$ ipython --no-banner

In [1]: import numpy as np

In [2]: np.set_printoptions(precision=2, suppress=True, linewidth=140)

In [3]: feats = np.load("m.npy")

In [4]: feats
Out[4]: 
array([[1, 0, 0, 0, 0, 0, 0],
       [8, 1, 0, 0, 0, 0, 0],
       [4, 4, 1, 0, 0, 0, 0],
       [1, 7, 2, 1, 0, 0, 0],
       [7, 6, 0, 1, 1, 0, 0],
       [1, 3, 9, 2, 8, 1, 0],
       [6, 6, 1, 8, 7, 1, 1]])

In [5]: # triangular: eigenvalues sit on the diagonal

In [6]: blk = np.stack([feats, -3 * feats, feats[::-1]])

In [7]: blk.shape
Out[7]: (3, 7, 7)

In [8]: np.einsum("bij,cij->bc", blk, blk)
Out[8]: 
array([[  589, -1767,   193],
       [-1767,  5301,  -579],
       [  193,  -579,   589]])

In [9]: A = np.loadtxt("block19.csv", delimiter=",")

In [10]: A
Out[10]: 
array([[4., 1., 1., 1., 1.],
       [1., 4., 1., 1., 1.],
       [1., 1., 4., 1., 1.],
       [1., 1., 1., 4., 1.],
       [1., 1., 1., 1., 4.]])

In [11]: # symmetric, so the eigenvalues are real

In [12]: np.allclose(A @ A.T, A.T @ A)
Out[12]: True

In [13]: round(float(np.abs(np.linalg.eigvals(A)).max()), 2)
Out[13]: 8.0

In [14]: evals, evecs = np.linalg.eig(A)

In [15]: evals
Out[15]: array([8., 3., 3., 3., 3.])

In [16]: round(float(np.prod(evals)), 2)
Out[16]: 648.0

In [17]: np.sort(np.linalg.eigvals(np.linalg.inv(A)))
Out[17]: array([0.12, 0.33, 0.33, 0.33, 0.33])

In [18]: np.sort(np.linalg.eigvals(A @ A))
Out[18]: array([ 9.,  9.,  9.,  9., 64.])
